$ ipython --no-banner

In [1]: import numpy as np

In [2]: from numpy import linalg as LA

In [3]: np.set_printoptions(precision=2, suppress=True, linewidth=140, legacy="1.25")

In [4]: tidy = lambda a: np.round(a, 2) + 0

In [5]: mat = np.load("dump.npy")

In [6]: mat
Out[6]: 
array([[-4.18,  2.62, -0.98,  1.86,  4.6 ,  0.24],
       [-2.04,  1.94, -1.32, -2.59,  0.18, -0.72],
       [ 1.38, -5.22,  1.4 ,  3.19, -0.54, -0.4 ],
       [ 1.83,  2.08, -0.38,  0.93,  0.96,  2.8 ],
       [-2.37, -0.89,  0.33, -1.76, -1.01, -3.24],
       [-0.82,  5.04, -2.6 , -1.12,  2.73,  3.36],
       [-0.39,  3.31, -1.35, -1.28,  1.06,  1.56],
       [ 3.19, -0.57,  0.75,  0.33, -1.64,  1.24],
       [-0.42, -1.49,  0.75, -3.23, -3.42, -3.48]])

In [7]: left, sig, vt = LA.svd(mat)

In [8]: np.argmax(sig[:-1] / (sig[1:] + 1e-6)) + 1
Out[8]: 4

In [9]: tidy(sig)
Out[9]: array([12.31,  8.54,  6.68,  1.35,  0.  ,  0.  ])

In [10]: other = left[:, :4] @ np.diag(sig[:4]) @ vt[:4]

In [11]: tidy(LA.norm(mat - other) / LA.norm(mat))
Out[11]: 0.0

In [12]: tidy(np.abs(mat - other).max())
Out[12]: 0.0

In [13]: LA.matrix_rank(other)
Out[13]: 4

In [14]: tidy(LA.norm(mat - other, 2)), tidy(sig[4])
Out[14]: (0.0, 0.0)

In [15]: cov = mat.T @ mat

In [16]: LA.matrix_rank(cov)
Out[16]: 4

In [17]: tidy(LA.eigvalsh(cov)[::-1])
Out[17]: array([151.44,  72.93,  44.58,   1.82,   0.  ,   0.  ])

In [18]: t3 = np.stack([mat, 2 * mat, mat[::-1]])

In [19]: (t3 @ mat.T).shape
Out[19]: (3, 9, 9)

In [20]: x = np.array([-2, 1, 1, 1, 1, 2])

In [21]: tidy(mat @ (2 * x))
Out[21]: array([ 33.88,   1.7 ,  -9.46,  11.06, -10.14,  24.82,  11.28, -10.06, -27.02])

In [22]: tidy(mat @ np.ones(6))
Out[22]: array([  4.16,  -4.55,  -0.19,   8.22,  -8.94,   6.59,   2.91,   3.3 , -11.29])

In [23]: LA.norm(mat @ x) <= LA.norm(mat, 2) * LA.norm(x) + 1e-9
Out[23]: True

In [24]: np.sign((mat @ x).round(6))
Out[24]: array([ 1.,  1., -1.,  1., -1.,  1.,  1., -1., -1.])

In [25]: mat @ np.eye(6)[5]
Out[25]: array([ 0.24, -0.72, -0.4 ,  2.8 , -3.24,  3.36,  1.56,  1.24, -3.48])

In [26]: J = np.loadtxt("w.csv", delimiter=",")

In [27]: tidy(J)
Out[27]: 
array([[ 0.53, -0.54, -0.16, -0.35, -0.54],
       [-0.54,  0.39, -0.18, -0.39, -0.61],
       [-0.16, -0.18,  0.95, -0.12, -0.18],
       [-0.35, -0.39, -0.12,  0.74, -0.39],
       [-0.54, -0.61, -0.18, -0.39,  0.39]])

In [28]: x = np.array([0, -1, -3, -1, -2])

In [29]: h1 = np.maximum(J @ x, 0)

In [30]: tidy(J.T @ h1)
Out[30]: array([-0.35, -1.39, -0.93, -1.25, -2.39])

In [31]: tidy(np.maximum(J @ (3 * x), 0))
Out[31]: array([7.3 , 5.28, 0.  , 2.36, 2.28])

In [32]: tidy(h1)
Out[32]: array([2.43, 1.76, 0.  , 0.79, 0.76])

In [33]: np.all(LA.eigvalsh(J) > 0)
Out[33]: False

In [34]: tidy(LA.eigvalsh(J).min())
Out[34]: -1.0

In [35]: tidy(LA.svd(J, compute_uv=False))
Out[35]: array([1., 1., 1., 1., 1.])

In [36]: tidy(LA.pinv(J))
Out[36]: 
array([[ 0.53, -0.54, -0.16, -0.35, -0.54],
       [-0.54,  0.39, -0.18, -0.39, -0.61],
       [-0.16, -0.18,  0.95, -0.12, -0.18],
       [-0.35, -0.39, -0.12,  0.74, -0.39],
       [-0.54, -0.61, -0.18, -0.39,  0.39]])

In [37]: rng = np.random.default_rng(439)

In [38]: idx = rng.permutation(5)

In [39]: idx
Out[39]: array([0, 1, 4, 2, 3])

In [40]: other = J[idx][:, idx]

In [41]: tidy(np.sort(np.abs(LA.eigvals(other))))
Out[41]: array([1., 1., 1., 1., 1.])

In [42]: m1 = np.loadtxt("data.csv", delimiter=",")

In [43]: m1
Out[43]: 
array([[ 2.,  1.,  0.,  0.,  2.,  1.,  1.,  2.,  0.],
       [ 2.,  1.,  2.,  0.,  3.,  2.,  1.,  3.,  1.],
       [ 3.,  3.,  4.,  2.,  5.,  3.,  1.,  3.,  2.],
       [ 4.,  3.,  5.,  2.,  7.,  3.,  1.,  5.,  4.],
       [ 5.,  3.,  7.,  2.,  8.,  4.,  3.,  7.,  5.],
       [ 7.,  3.,  7.,  3.,  8.,  6.,  3.,  7.,  7.],
       [ 9.,  3.,  8.,  4., 10.,  6.,  4.,  8.,  8.],
       [10.,  4.,  8.,  4., 12.,  7.,  6., 10., 10.],
       [11.,  5., 10.,  6., 14.,  8.,  6., 12., 11.],
       [11.,  5., 10.,  6., 15.,  9.,  6., 13., 12.],
       [11.,  7., 10.,  7., 17., 10.,  8., 14., 14.],
       [12.,  7., 10.,  8., 19., 11.,  9., 15., 16.],
       [13.,  7., 10.,  9., 20., 12., 10., 17., 17.]])

In [44]: x = np.array([0, 2, 0, 2, 0, 1, 2, 0, 0])

In [45]: target = m1 @ x

In [46]: beta, lr = np.zeros(9), 1 / LA.norm(m1, 2) ** 2

In [47]: for i in range(300):
    ...:     beta -= lr * m1.T @ (m1 @ beta - target)
    ...:     if i % 50 == 0: print(i, round(LA.norm(m1 @ beta - target), 2))
    ...: 
0 9.77
50 8.08
100 6.84
150 5.95
200 5.31
250 4.86

In [48]: tidy(beta)
Out[48]: array([ 0.07,  0.54, -0.27,  0.71,  0.85,  0.55,  0.71,  0.54,  0.88])

In [49]: other = np.c_[m1[:, :2] @ np.array([[4, 2], [0, 0]]), np.array([2, -3, -1, 0, -3, 3, -1, 0, 2, 2, -2, -1, 0])]

In [50]: other
Out[50]: 
array([[ 8.,  4.,  2.],
       [ 8.,  4., -3.],
       [12.,  6., -1.],
       [16.,  8.,  0.],
       [20., 10., -3.],
       [28., 14.,  3.],
       [36., 18., -1.],
       [40., 20.,  0.],
       [44., 22.,  2.],
       [44., 22.,  2.],
       [44., 22., -2.],
       [48., 24., -1.],
       [52., 26.,  0.]])

In [51]: tidy(LA.norm(LA.qr(m1)[0].T @ other, axis=0) ** 2 / ((other ** 2).sum(axis=0) + 1e-12))
Out[51]: array([1.  , 1.  , 0.77])

In [52]: x = np.array([-2, -3, -3, -1, 2, 0, -3, -3, 1])

In [53]: m1 @ np.eye(9)[6]
Out[53]: array([ 1.,  1.,  1.,  1.,  3.,  3.,  4.,  6.,  6.,  6.,  8.,  9., 10.])

In [54]: m1 * x
Out[54]: 
array([[ -4.,  -3.,  -0.,  -0.,   4.,   0.,  -3.,  -6.,   0.],
       [ -4.,  -3.,  -6.,  -0.,   6.,   0.,  -3.,  -9.,   1.],
       [ -6.,  -9., -12.,  -2.,  10.,   0.,  -3.,  -9.,   2.],
       [ -8.,  -9., -15.,  -2.,  14.,   0.,  -3., -15.,   4.],
       [-10.,  -9., -21.,  -2.,  16.,   0.,  -9., -21.,   5.],
       [-14.,  -9., -21.,  -3.,  16.,   0.,  -9., -21.,   7.],
       [-18.,  -9., -24.,  -4.,  20.,   0., -12., -24.,   8.],
       [-20., -12., -24.,  -4.,  24.,   0., -18., -30.,  10.],
       [-22., -15., -30.,  -6.,  28.,   0., -18., -36.,  11.],
       [-22., -15., -30.,  -6.,  30.,   0., -18., -39.,  12.],
       [-22., -21., -30.,  -7.,  34.,   0., -24., -42.,  14.],
       [-24., -21., -30.,  -8.,  38.,   0., -27., -45.,  16.],
       [-26., -21., -30.,  -9.,  40.,   0., -30., -51.,  17.]])

In [55]: m1 @ (2 * x)
Out[55]: array([ -24.,  -36.,  -58.,  -68., -102., -108., -126., -148., -176., -176., -196., -202., -220.])

In [56]: m1 @ np.ones(9)
Out[56]: array([  9.,  15.,  26.,  34.,  44.,  51.,  60.,  71.,  83.,  87.,  98., 107., 115.])

In [57]: LA.norm(m1 @ x) <= LA.norm(m1, 2) * LA.norm(x) + 1e-9
Out[57]: True

In [58]: X = np.loadtxt("sample18.csv", delimiter=",")

In [59]: X
Out[59]: 
array([[ 0.4 , -4.82, -4.19, -3.98],
       [-1.51, -2.04,  2.1 , -2.95],
       [-0.62, -4.04, -5.3 , -5.39],
       [ 3.34, -0.59,  0.26,  0.11],
       [-1.21, -3.14,  2.55,  0.09],
       [-3.69, -4.61, -1.89,  2.03],
       [ 3.42,  4.32,  5.58, -5.77],
       [ 4.92,  1.06, -0.28, -0.9 ],
       [ 0.13,  2.18,  2.8 ,  0.56],
       [ 2.16,  0.93, -2.44, -2.76],
       [-3.39,  1.97, -0.92,  0.39],
       [-2.17, -6.22, -1.29, -2.42],
       [-1.51,  0.41, -2.67,  2.91],
       [-0.77,  1.48,  2.7 , -0.45],
       [ 1.94,  0.67, -0.55,  2.63],
       [-0.93,  3.3 , -3.62, -1.5 ],
       [ 1.01, -2.09, -1.12, -0.53]])

In [60]: x = np.array([6, 1, 0, 9])

In [61]: target = X @ x

In [62]: tidy(LA.lstsq(X, target)[0])
Out[62]: array([6., 1., 0., 9.])

In [63]: tidy(LA.solve(X.T @ X, X.T @ target))
Out[63]: array([6., 1., 0., 9.])

In [64]: target = target + 0.05 * rng.normal(size=17)

In [65]: tidy(target)
Out[65]: 
array([-38.17, -37.67, -56.37,  20.46,  -9.59,  -8.55, -27.04,  22.51,   7.9 , -10.92, -14.79, -40.99,  17.49,  -7.12,  35.95, -15.8 ,
        -0.84])

In [66]: beta, *_ = LA.lstsq(X, target)

In [67]: tidy(LA.norm(target - X @ beta))
Out[67]: 0.21

In [68]: tidy(beta)
Out[68]: array([6., 1., 0., 9.])

In [69]: [round(float(LA.norm(LA.solve(X.T @ X + lam * np.eye(4), X.T @ target))), 2) for lam in (0, 1, 10, 100)]
Out[69]: [10.86, 10.72, 9.62, 5.21]
